$ python -q
>>> import numpy as np
>>> import numpy.linalg as la
>>> np.set_printoptions(precision=2, suppress=True, linewidth=100)
>>> data = 3 * np.eye(6) + np.eye(6, k=1)
>>> data
array([[3., 1., 0., 0., 0., 0.],
       [0., 3., 1., 0., 0., 0.],
       [0., 0., 3., 1., 0., 0.],
       [0., 0., 0., 3., 1., 0.],
       [0., 0., 0., 0., 3., 1.],
       [0., 0., 0., 0., 0., 3.]])
>>> q, V = la.qr(data[:, :2])[0], la.qr(data[:, 2:])[0]
>>> sig = la.svd(q.T @ V, compute_uv=False)
>>> np.degrees(np.arccos(sig.clip(0, 1)))
array([70.53, 90.  ])
>>> sig.round(2) + 0
array([0.33, 0.  ])
>>> np.round(la.norm(q @ q.T - V @ V.T, 2), 2)
np.float64(1.0)
>>> M2 = data / la.norm(data, axis=1, keepdims=True)
>>> cov = M2 @ M2.T
>>> np.degrees(np.arccos(np.clip(cov[5, 0], -1, 1)))
np.float64(90.0)
>>> cov
array([[1.  , 0.3 , 0.  , 0.  , 0.  , 0.  ],
       [0.3 , 1.  , 0.3 , 0.  , 0.  , 0.  ],
       [0.  , 0.3 , 1.  , 0.3 , 0.  , 0.  ],
       [0.  , 0.  , 0.3 , 1.  , 0.3 , 0.  ],
       [0.  , 0.  , 0.  , 0.3 , 1.  , 0.32],
       [0.  , 0.  , 0.  , 0.  , 0.32, 1.  ]])
>>> (cov - 2 * np.eye(6)).round(6).argmax(axis=1)
array([1, 0, 1, 2, 5, 4])
>>> np.argwhere(np.triu(np.abs(cov) > 0.95, 1))
array([], shape=(0, 2), dtype=int64)
>>> print((np.abs(cov) > 0.9).astype(int))
[[1 0 0 0 0 0]
 [0 1 0 0 0 0]
 [0 0 1 0 0 0]
 [0 0 0 1 0 0]
 [0 0 0 0 1 0]
 [0 0 0 0 0 1]]
>>> print(cov[5])
[0.   0.   0.   0.   0.32 1.  ]
>>> la.norm(M2, axis=1)
array([1., 1., 1., 1., 1., 1.])
>>> J = np.load("w.npy")
>>> J
array([[-1.,  1.,  1.,  1.,  1.,  1.,  1.,  1.,  1.],
       [ 1., -1.,  1.,  1.,  1.,  1.,  1.,  1.,  1.],
       [ 1.,  1., -1.,  1.,  1.,  1.,  1.,  1.,  1.],
       [ 1.,  1.,  1., -1.,  1.,  1.,  1.,  1.,  1.],
       [ 1.,  1.,  1.,  1., -1.,  1.,  1.,  1.,  1.],
       [ 1.,  1.,  1.,  1.,  1., -1.,  1.,  1.,  1.],
       [ 1.,  1.,  1.,  1.,  1.,  1., -1.,  1.,  1.],
       [ 1.,  1.,  1.,  1.,  1.,  1.,  1., -1.,  1.],
       [ 1.,  1.,  1.,  1.,  1.,  1.,  1.,  1., -1.]])
>>> evals, V = la.eigh(J)
>>> evals
array([-2., -2., -2., -2., -2., -2., -2., -2.,  7.])
>>> (evals > 1e-8).sum(), (evals < -1e-8).sum()
(np.int64(1), np.int64(8))
>>> np.abs(V[:, -1])
array([0.33, 0.33, 0.33, 0.33, 0.33, 0.33, 0.33, 0.33, 0.33])
>>> np.round(la.eigvalsh(J + 2 * np.eye(9)), 2) + 0
array([0., 0., 0., 0., 0., 0., 0., 0., 9.])
>>> np.unique(evals.round(6) + 0, return_counts=True)[1]
array([8, 1])
>>> print(np.abs(V[:, -1]).round(6).argmax())
0
>>> la.eigvalsh(J @ J)
array([ 4.,  4.,  4.,  4.,  4.,  4.,  4.,  4., 49.])
>>> np.round(V.T @ V, 2) + 0
array([[1., 0., 0., 0., 0., 0., 0., 0., 0.],
       [0., 1., 0., 0., 0., 0., 0., 0., 0.],
       [0., 0., 1., 0., 0., 0., 0., 0., 0.],
       [0., 0., 0., 1., 0., 0., 0., 0., 0.],
       [0., 0., 0., 0., 1., 0., 0., 0., 0.],
       [0., 0., 0., 0., 0., 1., 0., 0., 0.],
       [0., 0., 0., 0., 0., 0., 1., 0., 0.],
       [0., 0., 0., 0., 0., 0., 0., 1., 0.],
       [0., 0., 0., 0., 0., 0., 0., 0., 1.]])
>>> np.round(V.T @ J @ V, 2) + 0
array([[-2.,  0.,  0.,  0.,  0.,  0.,  0.,  0.,  0.],
       [ 0., -2.,  0.,  0.,  0.,  0.,  0.,  0.,  0.],
       [ 0.,  0., -2.,  0.,  0.,  0.,  0.,  0.,  0.],
       [ 0.,  0.,  0., -2.,  0.,  0.,  0.,  0.,  0.],
       [ 0.,  0.,  0.,  0., -2.,  0.,  0.,  0.,  0.],
       [ 0.,  0.,  0.,  0.,  0., -2.,  0.,  0.,  0.],
       [ 0.,  0.,  0.,  0.,  0.,  0., -2.,  0.,  0.],
       [ 0.,  0.,  0.,  0.,  0.,  0.,  0., -2.,  0.],
       [ 0.,  0.,  0.,  0.,  0.,  0.,  0.,  0.,  7.]])
>>> evals, V = la.eigh(J)
>>> vec = np.array([6, 9, 7, 0, 4, 1, 9, 3, 8])
>>> np.abs(J).sum(axis=1).max(), np.abs(evals).max()
(np.float64(9.0), np.float64(7.0))
>>> V * np.abs(evals) @ V.T
array([[2.56, 0.56, 0.56, 0.56, 0.56, 0.56, 0.56, 0.56, 0.56],
       [0.56, 2.56, 0.56, 0.56, 0.56, 0.56, 0.56, 0.56, 0.56],
       [0.56, 0.56, 2.56, 0.56, 0.56, 0.56, 0.56, 0.56, 0.56],
       [0.56, 0.56, 0.56, 2.56, 0.56, 0.56, 0.56, 0.56, 0.56],
       [0.56, 0.56, 0.56, 0.56, 2.56, 0.56, 0.56, 0.56, 0.56],
       [0.56, 0.56, 0.56, 0.56, 0.56, 2.56, 0.56, 0.56, 0.56],
       [0.56, 0.56, 0.56, 0.56, 0.56, 0.56, 2.56, 0.56, 0.56],
       [0.56, 0.56, 0.56, 0.56, 0.56, 0.56, 0.56, 2.56, 0.56],
       [0.56, 0.56, 0.56, 0.56, 0.56, 0.56, 0.56, 0.56, 2.56]])
>>> round(float(vec @ J @ vec / (vec @ vec)), 2), np.round(evals[0], 2), evals[-1]
(4.55, np.float64(-2.0), np.float64(7.0))
>>> V * np.maximum(evals, 0) @ V.T
array([[0.78, 0.78, 0.78, 0.78, 0.78, 0.78, 0.78, 0.78, 0.78],
       [0.78, 0.78, 0.78, 0.78, 0.78, 0.78, 0.78, 0.78, 0.78],
       [0.78, 0.78, 0.78, 0.78, 0.78, 0.78, 0.78, 0.78, 0.78],
       [0.78, 0.78, 0.78, 0.78, 0.78, 0.78, 0.78, 0.78, 0.78],
       [0.78, 0.78, 0.78, 0.78, 0.78, 0.78, 0.78, 0.78, 0.78],
       [0.78, 0.78, 0.78, 0.78, 0.78, 0.78, 0.78, 0.78, 0.78],
       [0.78, 0.78, 0.78, 0.78, 0.78, 0.78, 0.78, 0.78, 0.78],
       [0.78, 0.78, 0.78, 0.78, 0.78, 0.78, 0.78, 0.78, 0.78],
       [0.78, 0.78, 0.78, 0.78, 0.78, 0.78, 0.78, 0.78, 0.78]])
>>> vec @ J @ vec
np.float64(1535.0)
>>> print(la.eigvalsh(J[1:, 1:]))
[-2. -2. -2. -2. -2. -2. -2.  6.]
>>> W0 = np.load("layer3.npy")
>>> W0
array([[ 0,  0,  0,  0,  0],
       [-2, -1,  0, -2,  2],
       [ 0,  0,  0,  0,  0],
       [ 2,  3,  2,  3,  0],
       [ 2,  0, -2, -2, -1],
       [ 1,  5,  4,  0,  3],
       [-1, -3,  3,  6, -2],
       [ 0,  0,  0,  0,  0],
       [ 0,  0,  0,  0,  0],
       [ 0,  0,  0,  0,  0],
       [ 2,  0, -2, -2, -1],
       [-1,  2,  2, -3,  3],
       [ 3,  5,  7,  3,  1],
       [ 2,  3,  2,  3,  0],
       [-1,  2,  2, -3,  3],
       [ 0,  0,  0,  0,  0],
       [ 2,  0,  3,  3, -2],
       [ 0,  0,  0,  0,  0],
       [ 1,  2,  0, -5,  2],
       [-4, -1,  2,  0,  3],
       [ 1,  2,  0, -5,  2],
       [ 2,  0, -2, -2, -1],
       [ 0,  0,  0,  0,  0],
       [ 2,  0, -2, -2, -1],
       [ 0,  0,  0,  0,  0],
       [ 2,  0,  3,  3, -2],
       [-3, -3,  0,  3,  0],
       [ 0,  0,  0,  0,  0],
       [ 4,  3,  5,  6, -2]])
>>> Xs = W0 - W0.mean(axis=0)
>>> Uu, sig, VT = la.svd(Xs, full_matrices=False)
>>> print(np.abs(VT[-1]))
[0.54 0.44 0.07 0.17 0.69]
>>> np.round(sig ** 2 / (sig ** 2).sum(), 2) + 0
array([0.51, 0.29, 0.18, 0.02, 0.  ])
>>> np.abs(Uu[:, 0]).argmax()
np.int64(28)
>>> np.abs(VT[0]).argmax()
np.int64(3)
>>> print((np.sign(Uu[:, 0]) == np.sign(Uu[0, 0])).astype(int))
[1 1 1 0 1 0 0 1 1 1 1 1 0 0 1 1 0 1 1 1 1 1 1 1 1 0 0 1 0]
>>> round((sig ** 2).sum() ** 2 / (sig ** 4).sum(), 2)
np.float64(2.66)
>>> Uu, sig, VT = la.svd(W0, full_matrices=False)
>>> Uu.shape, sig.shape, VT.shape
((29, 5), (5,), (5, 5))
>>> np.allclose(Uu * sig @ VT, W0)
True
>>> print(np.abs(VT[0]))
[0.26 0.26 0.59 0.71 0.15]
>>> D = la.norm(W0[:, None] - W0[None], axis=-1)
>>> la.norm(W0, axis=1)
array([0.  , 3.61, 0.  , 5.1 , 3.61, 7.14, 7.68, 0.  , 0.  , 0.  , 3.61, 5.2 , 9.64, 5.1 , 5.2 ,
       0.  , 5.1 , 0.  , 5.83, 5.48, 5.83, 3.61, 0.  , 3.61, 0.  , 5.1 , 5.2 , 0.  , 9.49])
>>> D[27]
array([0.  , 3.61, 0.  , 5.1 , 3.61, 7.14, 7.68, 0.  , 0.  , 0.  , 3.61, 5.2 , 9.64, 5.1 , 5.2 ,
       0.  , 5.1 , 0.  , 5.83, 5.48, 5.83, 3.61, 0.  , 3.61, 0.  , 5.1 , 5.2 , 0.  , 9.49])
>>> D[27].round(6).argsort(kind="stable")[:4]
array([0, 2, 7, 8])
>>> (D + 1e9 * np.eye(29)).round(6).argmin(axis=1)
array([ 2,  0,  0, 13, 10, 11, 26,  0,  0,  0,  4, 14,  5,  3, 11,  0, 25,  0, 20,  1, 18,  4,  0,
        4,  0, 16,  6,  0,  3])
>>> la.matrix_rank(D ** 2)
np.int64(7)
>>> D.shape
(29, 29)
>>> print(np.flatnonzero(D[27] < D.mean() / 2))
[ 0  2  7  8  9 15 17 22 24 27]
>>> mat = np.loadtxt("out13.csv", delimiter=",")
>>> mat
array([[0.01, 0.04, 0.01, 0.01, 0.04, 0.1 , 0.01],
       [0.04, 0.13, 0.04, 0.04, 0.13, 0.3 , 0.04],
       [0.01, 0.04, 0.01, 0.01, 0.04, 0.1 , 0.01],
       [0.01, 0.04, 0.01, 0.01, 0.04, 0.1 , 0.01],
       [0.04, 0.13, 0.04, 0.04, 0.13, 0.3 , 0.04],
       [0.1 , 0.3 , 0.1 , 0.1 , 0.3 , 0.69, 0.1 ],
       [0.01, 0.04, 0.01, 0.01, 0.04, 0.1 , 0.01]])
>>> np.round(la.norm(mat), 2)
np.float64(1.0)
>>> mat - mat[0]
array([[0.  , 0.  , 0.  , 0.  , 0.  , 0.  , 0.  ],
       [0.03, 0.08, 0.03, 0.03, 0.08, 0.2 , 0.03],
       [0.  , 0.  , 0.  , 0.  , 0.  , 0.  , 0.  ],
       [0.  , 0.  , 0.  , 0.  , 0.  , 0.  , 0.  ],
       [0.03, 0.08, 0.03, 0.03, 0.08, 0.2 , 0.03],
       [0.08, 0.25, 0.08, 0.08, 0.25, 0.59, 0.08],
       [0.  , 0.  , 0.  , 0.  , 0.  , 0.  , 0.  ]])
>>> np.round(la.svd(mat, compute_uv=False), 2) + 0
array([1., 0., 0., 0., 0., 0., 0.])
>>> print(la.matrix_rank(mat))
1
>>> print(mat.sum(axis=0))
[0.24 0.72 0.24 0.24 0.72 1.68 0.24]
>>> print(np.unravel_index(np.abs(mat).argmax(), mat.shape))
(np.int64(5), np.int64(5))
>>> print(np.diff(mat, axis=0))
[[ 0.03  0.08  0.03  0.03  0.08  0.2   0.03]
 [-0.03 -0.08 -0.03 -0.03 -0.08 -0.2  -0.03]
 [ 0.    0.    0.    0.    0.    0.    0.  ]
 [ 0.03  0.08  0.03  0.03  0.08  0.2   0.03]
 [ 0.06  0.17  0.06  0.06  0.17  0.39  0.06]
 [-0.08 -0.25 -0.08 -0.08 -0.25 -0.59 -0.08]]
>>> mat.shape
(7, 7)
>>> rng = np.random.default_rng(0)
>>> lab = rng.permutation(6)
>>> print(lab)
[3 2 5 4 0 1]
>>> M2 = data[lab][:, lab]
>>> np.diag(M2)
array([3., 3., 3., 3., 3., 3.])
>>> m1 = np.array([[1.5, 1.2, -1.1, 0.6, 0.8],
...     [-0.5, 0.6, -0.5, 0.2, -0.8],
...     [1.6, -6.0, -1.4, 0.5, -0.5],
...     [0.6, 5.1, -0.4, -0.4, -0.9],
...     [-1.1, -1.5, 0.2, -2.1, 0.1],
...     [-0.5, -3.9, -0.2, -1.7, -1.8],
...     [1.5, 0.9, -0.3, -0.5, 0.1],
...     [0.2, 1.5, -0.4, 0.5, 1.0]])
>>> M2 = np.array([[1, 2, 0], [2, 5, 1], [3, 5, 5], [4, 5, 0], [2, 3, 0]])
>>> np.vstack([m1, M2.T]).shape
(11, 5)
>>> np.einsum("ij,ij->i", m1, m1)
array([ 5.9 ,  1.54, 41.02, 27.5 ,  7.92, 21.63,  3.41,  3.7 ])
